>>> import numpy as np
>>> from numpy import linalg as LA
>>> np.set_printoptions(suppress=True, linewidth=120)
>>> tidy = lambda a: np.round(a, 2) + 0
>>> feats = np.load("case13.npy")
>>> feats
array([[-1.04,  0.24,  0.8 , -1.04, -0.4 ],
       [ 0.13, -0.03, -0.1 ,  0.13,  0.05],
       [ 0.13, -0.03, -0.1 ,  0.13,  0.05],
       [-0.26,  0.06,  0.2 , -0.26, -0.1 ]])
>>> # column 3 repeats column 0
>>> feats.sum(axis=0)
array([-1.04,  0.24,  0.8 , -1.04, -0.4 ])
>>> tidy(LA.norm(feats))
np.float64(1.82)
>>> np.allclose(feats[:-1].T @ LA.lstsq(feats[:-1].T, feats[-1])[0], feats[-1])
True
>>> LA.lstsq(feats[:-1].T, feats[-1])[2]
np.int32(1)
>>> np.unique(feats.round(6), axis=0).shape
(3, 5)
>>> tidy(feats @ LA.pinv(feats) @ feats)
array([[-1.04,  0.24,  0.8 , -1.04, -0.4 ],
       [ 0.13, -0.03, -0.1 ,  0.13,  0.05],
       [ 0.13, -0.03, -0.1 ,  0.13,  0.05],
       [-0.26,  0.06,  0.2 , -0.26, -0.1 ]])
>>> np.abs(np.diag(LA.qr(feats)[1])) > 1e-9
array([ True, False, False, False])
>>> left, sigma, Vt = LA.svd(feats)
>>> tidy(sigma)
array([1.82, 0.  , 0.  , 0.  ])
>>> B = left[:, :1] @ np.diag(sigma[:1]) @ Vt[:1]
>>> LA.matrix_rank(B)
np.int64(1)
>>> tidy(B)
array([[-1.04,  0.24,  0.8 , -1.04, -0.4 ],
       [ 0.13, -0.03, -0.1 ,  0.13,  0.05],
       [ 0.13, -0.03, -0.1 ,  0.13,  0.05],
       [-0.26,  0.06,  0.2 , -0.26, -0.1 ]])
>>> tidy(LA.norm(feats - B) / LA.norm(feats))
np.float64(0.0)
>>> ang = np.radians(60)
>>> Rm = np.eye(5)
>>> Rm[2, 2] = Rm[4, 4] = np.cos(ang)
>>> Rm[2, 4], Rm[4, 2] = -np.sin(ang), np.sin(ang)
>>> tidy(Rm)
array([[ 1.  ,  0.  ,  0.  ,  0.  ,  0.  ],
       [ 0.  ,  1.  ,  0.  ,  0.  ,  0.  ],
       [ 0.  ,  0.  ,  0.5 ,  0.  , -0.87],
       [ 0.  ,  0.  ,  0.  ,  1.  ,  0.  ],
       [ 0.  ,  0.  ,  0.87,  0.  ,  0.5 ]])
>>> B = feats @ Rm.T
>>> tidy(B)
array([[-1.04,  0.24,  0.75, -1.04,  0.49],
       [ 0.13, -0.03, -0.09,  0.13, -0.06],
       [ 0.13, -0.03, -0.09,  0.13, -0.06],
       [-0.26,  0.06,  0.19, -0.26,  0.12]])
>>> tidy(LA.det(Rm)), np.trace(Rm)
(np.float64(1.0), np.float64(4.0))
>>> np.allclose(feats @ feats.T, B @ B.T)
True
>>> np.allclose(LA.norm(feats, axis=1), LA.norm(B, axis=1))
True
>>> tidy(LA.svd(feats, compute_uv=False)), tidy(LA.svd(B, compute_uv=False))
(array([1.82, 0.  , 0.  , 0.  ]), array([1.82, 0.  , 0.  , 0.  ]))
>>> LA.cond(B) > 100
np.True_
>>> [round(float(x), 2) for x in LA.svd(B, compute_uv=False)[:3]]
[1.82, 0.0, 0.0]
>>> LA.matrix_rank(B, rtol=0.1)
np.int64(1)
>>> B = np.array([[1, 0, -2, 1, 0, 0, 2, -2, 0, -2, 1],
...     [-2, -2, -1, 2, 0, -1, -1, -2, -2, 2, 1],
...     [1, 0, -1, 2, 2, 0, 2, 0, -2, 2, 2],
...     [2, 1, 2, -2, 0, 2, -1, -1, 2, 2, 2],
...     [1, 2, 1, -1, -2, 0, -1, 2, 1, 1, -1],
...     [1, 1, -1, -2, -1, 1, 1, -2, 0, -1, 2],
...     [0, -1, 1, 2, -2, 1, 1, -1, -1, 0, 0],
...     [-2, -1, 2, 0, 2, -1, -1, -2, 1, 1, -1],
...     [0, 1, 2, 1, -1, 0, 2, 1, 0, 0, -2],
...     [-2, 2, 0, 1, -1, 2, 1, -2, -1, 0, -2],
...     [-2, -2, -1, -1, 0, 0, -2, 0, 2, -2, -1]])
>>> B[-1] = B[0]
>>> X = B + 0.3 * np.eye(11)
>>> X
array([[ 1.3,  0. , -2. ,  1. ,  0. ,  0. ,  2. , -2. ,  0. , -2. ,  1. ],
       [-2. , -1.7, -1. ,  2. ,  0. , -1. , -1. , -2. , -2. ,  2. ,  1. ],
       [ 1. ,  0. , -0.7,  2. ,  2. ,  0. ,  2. ,  0. , -2. ,  2. ,  2. ],
       [ 2. ,  1. ,  2. , -1.7,  0. ,  2. , -1. , -1. ,  2. ,  2. ,  2. ],
       [ 1. ,  2. ,  1. , -1. , -1.7,  0. , -1. ,  2. ,  1. ,  1. , -1. ],
       [ 1. ,  1. , -1. , -2. , -1. ,  1.3,  1. , -2. ,  0. , -1. ,  2. ],
       [ 0. , -1. ,  1. ,  2. , -2. ,  1. ,  1.3, -1. , -1. ,  0. ,  0. ],
       [-2. , -1. ,  2. ,  0. ,  2. , -1. , -1. , -1.7,  1. ,  1. , -1. ],
       [ 0. ,  1. ,  2. ,  1. , -1. ,  0. ,  2. ,  1. ,  0.3,  0. , -2. ],
       [-2. ,  2. ,  0. ,  1. , -1. ,  2. ,  1. , -2. , -1. ,  0.3, -2. ],
       [ 1. ,  0. , -2. ,  1. ,  0. ,  0. ,  2. , -2. ,  0. , -2. ,  1.3]])
>>> q, Rm = LA.qr(X)
>>> tidy(abs(Rm[0, 0])), tidy(LA.norm(X[:, 0]))
(np.float64(4.66), np.float64(4.66))
>>> tidy(q.T @ q)
array([[1., 0., 0., 0., 0., 0., 0., 0., 0., 0., 0.],
       [0., 1., 0., 0., 0., 0., 0., 0., 0., 0., 0.],
       [0., 0., 1., 0., 0., 0., 0., 0., 0., 0., 0.],
       [0., 0., 0., 1., 0., 0., 0., 0., 0., 0., 0.],
       [0., 0., 0., 0., 1., 0., 0., 0., 0., 0., 0.],
       [0., 0., 0., 0., 0., 1., 0., 0., 0., 0., 0.],
       [0., 0., 0., 0., 0., 0., 1., 0., 0., 0., 0.],
       [0., 0., 0., 0., 0., 0., 0., 1., 0., 0., 0.],
       [0., 0., 0., 0., 0., 0., 0., 0., 1., 0., 0.],
       [0., 0., 0., 0., 0., 0., 0., 0., 0., 1., 0.],
       [0., 0., 0., 0., 0., 0., 0., 0., 0., 0., 1.]])
>>> tidy(q @ Rm)
array([[ 1.3,  0. , -2. ,  1. ,  0. ,  0. ,  2. , -2. ,  0. , -2. ,  1. ],
       [-2. , -1.7, -1. ,  2. ,  0. , -1. , -1. , -2. , -2. ,  2. ,  1. ],
       [ 1. ,  0. , -0.7,  2. ,  2. ,  0. ,  2. ,  0. , -2. ,  2. ,  2. ],
       [ 2. ,  1. ,  2. , -1.7,  0. ,  2. , -1. , -1. ,  2. ,  2. ,  2. ],
       [ 1. ,  2. ,  1. , -1. , -1.7,  0. , -1. ,  2. ,  1. ,  1. , -1. ],
       [ 1. ,  1. , -1. , -2. , -1. ,  1.3,  1. , -2. ,  0. , -1. ,  2. ],
       [ 0. , -1. ,  1. ,  2. , -2. ,  1. ,  1.3, -1. , -1. ,  0. ,  0. ],
       [-2. , -1. ,  2. ,  0. ,  2. , -1. , -1. , -1.7,  1. ,  1. , -1. ],
       [ 0. ,  1. ,  2. ,  1. , -1. ,  0. ,  2. ,  1. ,  0.3,  0. , -2. ],
       [-2. ,  2. ,  0. ,  1. , -1. ,  2. ,  1. , -2. , -1. ,  0.3, -2. ],
       [ 1. ,  0. , -2. ,  1. ,  0. ,  0. ,  2. , -2. ,  0. , -2. ,  1.3]])
>>> q.shape, Rm.shape
((11, 11), (11, 11))
